>>> import numpy as np
>>> from numpy import linalg as LA
>>> np.set_printoptions(precision=2, suppress=True, linewidth=100, legacy="1.25")
>>> def tidy(a):
...     return np.round(a, 2) + 0
... 
>>> mat = np.array([[0.78, -0.03, 0.93],
...     [0.98, 0.07, 0.95],
...     [1.02, 0.1, 0.94],
...     [0.93, 0.08, 0.93],
...     [0.79, -0.1, 1.17],
...     [0.99, 0.05, 0.9],
...     [1.9, 2.04, 1.84],
...     [2.01, 2.08, 2.01],
...     [1.9, 2.02, 2.03],
...     [1.84, 2.03, 1.96],
...     [2.2, 1.89, 1.9],
...     [2.02, 2.04, 2.09],
...     [0.99, -0.06, 1.98],
...     [0.85, 0.06, 1.96],
...     [0.93, 0.17, 1.9],
...     [1.0, 0.02, 1.91],
...     [0.8, 0.15, 1.72],
...     [0.99, -0.08, 1.91]])
>>> mat
array([[ 0.78, -0.03,  0.93],
       [ 0.98,  0.07,  0.95],
       [ 1.02,  0.1 ,  0.94],
       [ 0.93,  0.08,  0.93],
       [ 0.79, -0.1 ,  1.17],
       [ 0.99,  0.05,  0.9 ],
       [ 1.9 ,  2.04,  1.84],
       [ 2.01,  2.08,  2.01],
       [ 1.9 ,  2.02,  2.03],
       [ 1.84,  2.03,  1.96],
       [ 2.2 ,  1.89,  1.9 ],
       [ 2.02,  2.04,  2.09],
       [ 0.99, -0.06,  1.98],
       [ 0.85,  0.06,  1.96],
       [ 0.93,  0.17,  1.9 ],
       [ 1.  ,  0.02,  1.91],
       [ 0.8 ,  0.15,  1.72],
       [ 0.99, -0.08,  1.91]])
>>> dist = LA.norm(mat[:, None] - mat[None], axis=-1)
>>> dist.shape
(18, 18)
>>> dist.mean(axis=1).argmax()
11
>>> np.flatnonzero(dist[0] < dist.mean() / 2)
array([0, 1, 2, 3, 4, 5])
>>> C2 = np.cov(mat, rowvar=False)
>>> tidy(np.corrcoef(mat[:, 1], mat[:, 2])[0, 1])
0.54
>>> tidy(C2)
array([[0.27, 0.49, 0.14],
       [0.49, 0.93, 0.25],
       [0.14, 0.25, 0.23]])
>>> np.argsort(-mat.std(axis=0).round(6), kind="stable")
array([1, 0, 2])
>>> tidy(np.polyfit(mat[:, 1], mat[:, 2], 1))
array([0.27, 1.43])
>>> np.argwhere(np.triu(np.abs(np.corrcoef(mat.T)) > 0.8, 1))
array([[0, 1]])
>>> C2.shape
(3, 3)
>>> np.unravel_index(np.abs(mat).argmax(), mat.shape)
(10, 0)
>>> tidy(LA.svd(mat, compute_uv=False))
array([9.92, 3.14, 0.87])
>>> tidy(mat.mean(axis=0))
array([1.27, 0.7 , 1.61])
>>> Ac = (mat - mat.mean(axis=0)) / mat.std(axis=0)
>>> np.argwhere(np.abs(Ac) > 2)
array([], shape=(0, 2), dtype=int64)
>>> Ac.std(axis=0)
array([1., 1., 1.])
>>> coef = LA.lstsq(np.delete(Ac, 2, axis=1), Ac[:, 2])[0]
>>> tidy(1 - np.var(Ac[:, 2] - np.delete(Ac, 2, axis=1) @ coef))
0.3
>>> vec = np.array([1, 0, 2])
>>> rhs = mat @ vec
>>> tidy(LA.lstsq(mat, rhs)[0])
array([1., 0., 2.])
>>> tidy(LA.solve(mat.T @ mat, mat.T @ rhs))
array([1., 0., 2.])
>>> rng = np.random.default_rng(9262)
>>> rhs = rhs + 0.02 * rng.normal(size=18)
>>> tidy(rhs)
array([2.65, 2.88, 2.91, 2.79, 3.12, 2.77, 5.56, 6.06, 5.97, 5.77, 6.  , 6.16, 4.93, 4.8 , 4.77,
       4.8 , 4.27, 4.82])
>>> coef, *_ = LA.lstsq(mat, rhs)
>>> coef.round()
array([1., 0., 2.])
>>> [round(float(LA.norm(LA.solve(mat.T @ mat + lam * np.eye(3), mat.T @ rhs))), 2) for lam in (0, 1, 10, 100)]
[2.24, 2.18, 1.87, 0.98]
>>> data = np.loadtxt("case7.csv", delimiter=",")
>>> data
array([[4., 2., 2., 0.],
       [2., 1., 1., 0.],
       [2., 1., 1., 0.],
       [0., 0., 0., 0.]])
>>> rank = LA.matrix_rank(data)
>>> rank
1
>>> ns = LA.svd(data)[2][rank:].T
>>> [int(LA.matrix_rank(np.delete(data, i, axis=0))) for i in range(4)]
[1, 1, 1, 1]
>>> LA.matrix_rank(data.T @ data), LA.matrix_rank(data @ data.T)
(1, 1)
>>> ns.shape
(4, 3)
>>> [int(LA.matrix_rank(data[:, :j + 1])) for j in range(4)]
[1, 1, 1, 1]
>>> np.allclose(data @ ns, 0)
True
>>> t = np.radians(180)
>>> r_ = np.eye(4)
>>> r_[3, 3] = r_[2, 2] = np.cos(t)
>>> r_[3, 2], r_[2, 3] = -np.sin(t), np.sin(t)
>>> tidy(r_)
array([[ 1.,  0.,  0.,  0.],
       [ 0.,  1.,  0.,  0.],
       [ 0.,  0., -1.,  0.],
       [ 0.,  0.,  0., -1.]])
>>> Y = data @ r_.T
>>> np.allclose(data @ data.T, Y @ Y.T)
True
>>> tidy(Y)
array([[ 4.,  2., -2.,  0.],
       [ 2.,  1., -1.,  0.],
       [ 2.,  1., -1.,  0.],
       [ 0.,  0.,  0.,  0.]])
>>> np.allclose(LA.norm(data, axis=1), LA.norm(Y, axis=1))
True
>>> tidy(LA.svd(data, compute_uv=False)), tidy(LA.svd(Y, compute_uv=False))
(array([6., 0., 0., 0.]), array([6., 0., 0., 0.]))
>>> np.unique(data.round(6), axis=0).shape
(3, 4)
>>> np.abs(np.diag(LA.qr(data)[1])) > 1e-9
array([ True, False, False, False])
>>> LA.lstsq(data[:-1].T, data[-1])[2]
1
>>> LA.cond(data) > 100
True
>>> [round(float(x), 2) for x in LA.svd(data, compute_uv=False)[:3]]
[6.0, 0.0, 0.0]
>>> tidy(LA.norm(data, 2) / LA.norm(data))
1.0
>>> LA.matrix_rank(data, rtol=0.1)
1
>>> X = np.loadtxt("mat.csv", delimiter=",")
>>> X
array([[ 2.,  1.,  0.],
       [-1., -1.,  0.],
       [ 0.,  0.,  3.]])
>>> q, r_ = LA.qr(X)
>>> tidy(np.abs(np.diag(r_)))
array([2.24, 0.45, 3.  ])
>>> tidy(abs(r_[0, 0])), tidy(LA.norm(X[:, 0]))
(2.24, 2.24)
>>> tidy(np.trace(q @ q.T))
3.0
>>> z = rng.permutation(3)
>>> z
array([0, 1, 2])
>>> Y = X[z][:, z]
>>> tidy(LA.det(Y)), tidy(LA.det(X[z]))
(-3.0, -3.0)
>>> np.trace(Y)
4.0
>>> np.allclose(Y, X)
True
>>> np.diag(Y)
array([ 2., -1.,  3.])
>>> tidy(LA.det(X.T))
-3.0
>>> tidy(LA.eigvals(X).sum().real)
4.0
>>> tidy(LA.det(2 * X)), tidy(LA.det(X))
(-24.0, -3.0)
>>> tidy(np.poly(X))
array([ 1., -4.,  2.,  3.])
>>> tidy(LA.det(X[::-1]))
3.0
>>> np.einsum("ij,ji->", X, X)
12.0
>>> z = rng.permutation(3)
>>> Y = X[:, z] * rng.choice([-1, 1], 3)
>>> Y
array([[ 0., -2.,  1.],
       [ 0.,  1., -1.],
       [ 3., -0.,  0.]])
>>> left, _, Vh = LA.svd(X.T @ Y)
>>> z
array([2, 0, 1])
>>> q, V = LA.qr(X[:, :2])[0], LA.qr(X[:, 2:])[0]
>>> sig = LA.svd(q.T @ V, compute_uv=False)
>>> tidy(LA.norm(q @ q.T - V @ V.T, 2))
1.0
>>> feats = np.load("out13.npy")
>>> feats
array([[-2, -2, -2, -2],
       [-2, -4, -4, -4],
       [-2, -4, -6, -6],
       [-2, -4, -6, -8]])
>>> q = feats.astype(float).copy()
>>> for j in range(4):
...     q[:, j] -= q[:, :j] @ (q[:, :j].T @ q[:, j])
...     q[:, j] /= LA.norm(q[:, j])
... 
>>> tidy(q.T @ q)
array([[1., 0., 0., 0.],
       [0., 1., 0., 0.],
       [0., 0., 1., 0.],
       [0., 0., 0., 1.]])
>>> tidy(q.T @ feats)
array([[ 4.  ,  7.  ,  9.  , 10.  ],
       [ 0.  ,  1.73,  2.89,  3.46],
       [ 0.  ,  0.  ,  1.63,  2.45],
       [ 0.  ,  0.  ,  0.  ,  1.41]])
>>> Y = LA.inv(feats)
>>> np.allclose(Y, feats.T)
False
>>> tidy(LA.inv(Y))
array([[-2., -2., -2., -2.],
       [-2., -4., -4., -4.],
       [-2., -4., -6., -6.],
       [-2., -4., -6., -8.]])
>>> vec = np.array([0, -3, -3, 3])
>>> (feats * vec).sum(axis=1)
array([ 6, 12, 12,  6])
>>> vec = np.array([-1, -3, -2, 3])
>>> h1 = np.maximum(feats @ vec, 0)
>>> h1
array([ 6, 10,  8,  2])
>>> feats * (h1 > 1e-9)[:, None]
array([[-2, -2, -2, -2],
       [-2, -4, -4, -4],
       [-2, -4, -6, -6],
       [-2, -4, -6, -8]])
>>> A = np.load("data.npy")
>>> A
array([[ 1, -1,  2],
       [ 3,  3, -1],
       [ 3,  3, -1],
       [ 0, -2, -2]])
>>> Y = np.c_[A[:, :2] @ np.array([[2, 0], [4, -2]]), np.array([0, -2, -2, -1])]
>>> Y
array([[-2,  2,  0],
       [18, -6, -2],
       [18, -6, -2],
       [-8,  4, -1]])
>>> tidy(LA.norm(Y - A @ LA.lstsq(A, Y)[0], axis=0))
array([0., 0., 0.])
>>> tidy(LA.lstsq(A, Y[:, 0])[0])
array([2., 4., 0.])
>>> tidy(LA.norm(LA.qr(A)[0].T @ Y, axis=0) ** 2 / ((Y ** 2).sum(axis=0) + 1e-12))
array([1., 1., 1.])
>>> LA.matrix_rank(Y)
3
>>> np.argsort(-LA.norm(Y, axis=0).round(6), kind="stable")[:3]
array([0, 1, 2])
>>> LA.matrix_rank(Y, rtol=0.1)
1
>>> round(np.log10(LA.cond(Y)))
2
>>> vec = np.array([0, -2, -2])
>>> rhs = A @ vec
>>> rhs
array([-2, -4, -4,  8])
>>> tidy(LA.lstsq(A, rhs)[0])
array([ 0., -2., -2.])
>>> rhs = rhs + 0.1 * rng.normal(size=4)
>>> tidy(rhs)
array([-1.82, -4.03, -4.02,  7.86])
>>> coef, *_ = LA.lstsq(A, rhs)
>>> coef.round()
array([ 0., -2., -2.])
>>> [round(float(LA.norm(LA.solve(A.T @ A + lam * np.eye(3), A.T @ rhs))), 2) for lam in (0, 1, 10, 100)]
[2.78, 2.48, 1.41, 0.36]
>>> tidy(LA.norm(rhs - A @ coef))
0.0
>>> Y = np.array([[0, 2, 2], [1, 0, 0], [0, 2, 0]])
>>> np.einsum("ij->j", A)
array([ 7,  3, -2])
>>> LA.matrix_rank(A @ Y)
3
>>> np.vstack([A, Y.T]).shape
(7, 3)
>>> A @ Y
array([[-1,  6,  2],
       [ 3,  4,  6],
       [ 3,  4,  6],
       [-2, -4,  0]])
>>> np.einsum("ik,kj->ji", A, Y)
array([[-1,  3,  3, -2],
       [ 6,  4,  4, -4],
       [ 2,  6,  6,  0]])
>>> m1 = np.array([[0.6, -0.03], [-1.0, 0.05], [1.8, -0.09], [-0.2, 0.01]])
>>> m1
array([[ 0.6 , -0.03],
       [-1.  ,  0.05],
       [ 1.8 , -0.09],
       [-0.2 ,  0.01]])
>>> LA.cond(m1) > 100
True
